>>> import numpy as np
>>> from numpy import linalg as LA
>>> np.set_printoptions(precision=1, suppress=True, linewidth=100)
>>> rnd = lambda a: np.round(a, 1) + 0
>>> M = np.loadtxt("data.csv", delimiter=",")
>>> M
array([[ 66., -30.,  11., -13.,   1., -13.,  26.],
       [-30.,  27.,   2.,  11., -17.,  11.,  -1.],
       [ 11.,   2.,  10., -13.,   2.,  -1.,  13.],
       [-13.,  11., -13.,  45., -38.,   9., -10.],
       [  1., -17.,   2., -38.,  45., -10.,  -6.],
       [-13.,  11.,  -1.,   9., -10.,   5.,  -2.],
       [ 26.,  -1.,  13., -10.,  -6.,  -2.,  21.]])
>>> f, g = M[4], M[6]
>>> f @ g
np.float64(73.0)
>>> p = (f @ g) / (f @ f) * f
>>> LA.matrix_rank(np.outer(f, g))
np.int64(1)
>>> rnd(LA.norm(f + g) ** 2 + LA.norm(f - g) ** 2)
np.float64(10652.0)
>>> rnd(p)
array([ 0. , -0.3,  0. , -0.7,  0.8, -0.2, -0.1])
>>> data = np.load("arr.npy")
>>> data
array([[ 0.,  1.,  0.,  0.,  0.,  0.,  0.,  0.],
       [ 0.,  2.,  0.,  0.,  0.,  0.,  0.,  0.],
       [ 0.,  0., -3.,  1.,  0.,  1.,  7., -3.],
       [ 0.,  0.,  1.,  2., -9.,  8.,  8., -1.],
       [ 0.,  0.,  3., -1.,  0.,  3.,  1., -4.],
       [ 0.,  0.,  7., -6.,  3.,  3.,  9.,  7.],
       [ 0.,  0., -2.,  1.,  6., -8., -7.,  7.],
       [ 0.,  0., -1.,  5., -5.,  8.,  6.,  8.]])
>>> left, sv, vt = LA.svd(data)
>>> rnd(sv)
array([23.5, 14.8, 12.1,  6.7,  2.8,  2.2,  0.9,  0. ])
>>> other = left[:, :7] @ np.diag(sv[:7]) @ vt[:7]
>>> rnd(LA.norm(data - other) / LA.norm(data))
np.float64(0.0)
>>> LA.matrix_rank(other)
np.int64(7)
>>> rnd(LA.norm(data - other, 2)), sv[7]
(np.float64(0.0), np.float64(0.0))
>>> rnd(other)
array([[ 0.,  1.,  0.,  0.,  0.,  0.,  0.,  0.],
       [ 0.,  2.,  0.,  0.,  0.,  0.,  0.,  0.],
       [ 0.,  0., -3.,  1.,  0.,  1.,  7., -3.],
       [ 0.,  0.,  1.,  2., -9.,  8.,  8., -1.],
       [ 0.,  0.,  3., -1.,  0.,  3.,  1., -4.],
       [ 0.,  0.,  7., -6.,  3.,  3.,  9.,  7.],
       [ 0.,  0., -2.,  1.,  6., -8., -7.,  7.],
       [ 0.,  0., -1.,  5., -5.,  8.,  6.,  8.]])
>>> [round(float(x), 1) for x in LA.svd(data, compute_uv=False)[:3]]
[23.5, 14.8, 12.1]
>>> rnd(LA.norm(data, 2) / LA.norm(data))
np.float64(0.8)
>>> LA.cond(data) > 100
np.True_
>>> vec = np.array([-1, -4, -6, -6, 2, 8, -5, -7])
>>> a = np.maximum(data @ vec, 0)
>>> data * (a > 1e-9)[:, None]
array([[ 0.,  0.,  0.,  0.,  0.,  0.,  0.,  0.],
       [ 0.,  0.,  0.,  0.,  0.,  0.,  0.,  0.],
       [ 0.,  0., -3.,  1.,  0.,  1.,  7., -3.],
       [ 0.,  0.,  0.,  0., -0.,  0.,  0., -0.],
       [ 0.,  0.,  3., -1.,  0.,  3.,  1., -4.],
       [ 0.,  0.,  0., -0.,  0.,  0.,  0.,  0.],
       [ 0.,  0., -0.,  0.,  0., -0., -0.,  0.],
       [ 0.,  0., -0.,  0., -0.,  0.,  0.,  0.]])
>>> np.flatnonzero(a > 1e-9)
array([2, 4])
>>> data.T @ a
array([   0.,    0.,   87.,  -29.,    0.,  111.,   77., -158.])
>>> np.maximum(data @ vec, 0) - np.maximum(-data @ vec, 0)
array([ -4.,  -8.,   6.,  -5.,  35., -70., -60., -56.])
>>> A = np.load("m.npy")
>>> A
array([[4, 4, 0, 0],
       [1, 2, 0, 0],
       [0, 0, 4, 4],
       [0, 0, 1, 2]])
>>> # 2 blocks once reordered
>>> rng = np.random.default_rng(991553)
>>> labels = rng.permutation(4)
>>> other = A[:, labels] * rng.choice([-1, 1], 4)
>>> other
array([[ 4,  0,  0, -4],
       [ 2,  0,  0, -1],
       [ 0,  4,  4,  0],
       [ 0,  2,  1,  0]])
>>> left, _, vt = LA.svd(A.T @ other)
>>> labels
array([1, 3, 2, 0])
>>> rnd(LA.lstsq(A, other)[0])
array([[ 0.,  0.,  0., -1.],
       [ 1.,  0.,  0.,  0.],
       [ 0.,  0.,  1.,  0.],
       [ 0.,  1.,  0.,  0.]])
>>> other = np.array([[-3, 2], [-3, -2]])
>>> basis = np.array([[2, -3, -3], [1, -3, 3], [-2, 0, 3]])
>>> mat = np.kron(other, basis)
>>> mat
array([[-6,  9,  9,  4, -6, -6],
       [-3,  9, -9,  2, -6,  6],
       [ 6,  0, -9, -4,  0,  6],
       [-6,  9,  9, -4,  6,  6],
       [-3,  9, -9, -2,  6, -6],
       [ 6,  0, -9,  4,  0, -6]])
>>> vec = np.array([3, 2, -1, -1, -1, -3])
>>> np.sign((mat @ vec).round(6))
array([ 1,  1,  1, -1,  1,  1])
>>> mat * vec
array([[-18,  18,  -9,  -4,   6,  18],
       [ -9,  18,   9,  -2,   6, -18],
       [ 18,   0,   9,   4,   0, -18],
       [-18,  18,  -9,   4,  -6, -18],
       [ -9,  18,   9,   2,  -6,  18],
       [ 18,   0,   9,  -4,   0,  18]])
>>> (mat * vec).sum(axis=1)
array([ 11,   4,  13, -29,  32,  41])
>>> LA.norm(mat @ vec) <= LA.norm(mat, 2) * LA.norm(vec) + 1e-9
np.True_
>>> mat @ (2 * vec)
array([ 22,   8,  26, -58,  64,  82])
>>> LA.matrix_power(mat, 4)
array([[-37788,  14805,  75717,  -2680,   1050,   5370],
       [  8601,    423, -14805,    610,     30,  -1050],
       [ 36942, -13536, -63027,   2620,   -960,  -4470],
       [  4020,  -1575,  -8055, -39128,  15330,  78402],
       [  -915,    -45,   1575,   8906,    438, -15330],
       [ -3930,   1440,   6705,  38252, -14016, -65262]])
>>> np.allclose(mat, mat.T)
False
>>> (mat + mat.T) / 2
array([[-6. ,  3. ,  7.5, -1. , -4.5,  0. ],
       [ 3. ,  9. , -4.5,  5.5,  1.5,  3. ],
       [ 7.5, -4.5, -9. ,  2.5, -4.5, -1.5],
       [-1. ,  5.5,  2.5, -4. ,  2. ,  5. ],
       [-4.5,  1.5, -4.5,  2. ,  6. , -3. ],
       [ 0. ,  3. , -1.5,  5. , -3. , -6. ]])
>>> np.allclose(mat @ mat.T, mat.T @ mat)
False
>>> np.trace(mat)
np.int64(-10)
>>> rnd(np.sort(np.abs(LA.eigvals(mat))))
array([ 7.8,  7.8,  7.8,  7.8, 18.2, 18.2])
>>> rnd(np.abs(LA.eigvals(mat)).max())
np.float64(18.2)
>>> mat @ mat
array([[  21,    9,  -72,  -70,  -30,  240],
       [ -21,   18,   -9,   70,  -60,   30],
       [ -30,   18,   45,  100,  -60, -150],
       [ 105,   45, -360,  -14,   -6,   48],
       [-105,   90,  -45,   14,  -12,    6],
       [-150,   90,  225,   20,  -12,  -30]])
>>> rnd(LA.norm(M, "nuc"))
np.float64(219.0)
>>> rnd(LA.norm(M[1], 1)), rnd(LA.norm(M[1], np.inf))
(np.float64(99.0), np.float64(30.0))
>>> rnd(LA.norm(M, axis=0))
array([79.9, 46.5, 23.8, 64.1, 62.4, 22.4, 37.8])
>>> LA.norm(M, axis=1).argmax()
np.int64(0)
>>> other = LA.inv(mat)
>>> rnd(LA.det(mat) * other)
array([[  69984.,  -69984.,  139968.,   69984.,  -69984.,  139968.],
       [  69984.,       0.,   69984.,   69984.,       0.,   69984.],
       [  46656.,  -46656.,   23328.,   46656.,  -46656.,   23328.],
       [-104976.,  104976., -209952.,  104976., -104976.,  209952.],
       [-104976.,       0., -104976.,  104976.,       0.,  104976.],
       [ -69984.,   69984.,  -34992.,   69984.,  -69984.,   34992.]])
>>> rnd(mat @ other)
array([[1., 0., 0., 0., 0., 0.],
       [0., 1., 0., 0., 0., 0.],
       [0., 0., 1., 0., 0., 0.],
       [0., 0., 0., 1., 0., 0.],
       [0., 0., 0., 0., 1., 0.],
       [0., 0., 0., 0., 0., 1.]])
>>> np.allclose(other, mat.T)
False
>>> rnd(LA.det(mat) * LA.det(other))
np.float64(1.0)
>>> E = np.load("test15.npy")
>>> E
array([[7, 9, 4, 6, 4, 8, 3, 2],
       [5, 4, 8, 2, 9, 1, 9, 2],
       [5, 5, 5, 1, 3, 4, 8, 4],
       [0, 6, 6, 5, 4, 7, 0, 5],
       [2, 8, 9, 4, 5, 8, 8, 6]])
>>> th = np.radians(120)
>>> r_ = np.eye(8)
>>> r_[0, 0] = r_[6, 6] = np.cos(th)
>>> r_[0, 6], r_[6, 0] = -np.sin(th), np.sin(th)
>>> rnd(r_)
array([[-0.5,  0. ,  0. ,  0. ,  0. ,  0. , -0.9,  0. ],
       [ 0. ,  1. ,  0. ,  0. ,  0. ,  0. ,  0. ,  0. ],
       [ 0. ,  0. ,  1. ,  0. ,  0. ,  0. ,  0. ,  0. ],
       [ 0. ,  0. ,  0. ,  1. ,  0. ,  0. ,  0. ,  0. ],
       [ 0. ,  0. ,  0. ,  0. ,  1. ,  0. ,  0. ,  0. ],
       [ 0. ,  0. ,  0. ,  0. ,  0. ,  1. ,  0. ,  0. ],
       [ 0.9,  0. ,  0. ,  0. ,  0. ,  0. , -0.5,  0. ],
       [ 0. ,  0. ,  0. ,  0. ,  0. ,  0. ,  0. ,  1. ]])
>>> other = E @ r_.T
>>> np.allclose(LA.norm(E, axis=1), LA.norm(other, axis=1))
True
>>> rnd(np.abs(other - E).max(axis=0))
array([15.3,  0. ,  0. ,  0. ,  0. ,  0. , 10.3,  0. ])
>>> rnd(other)
array([[ -6.1,   9. ,   4. ,   6. ,   4. ,   8. ,   4.6,   2. ],
       [-10.3,   4. ,   8. ,   2. ,   9. ,   1. ,  -0.2,   2. ],
       [ -9.4,   5. ,   5. ,   1. ,   3. ,   4. ,   0.3,   4. ],
       [  0. ,   6. ,   6. ,   5. ,   4. ,   7. ,   0. ,   5. ],
       [ -7.9,   8. ,   9. ,   4. ,   5. ,   8. ,  -2.3,   6. ]])
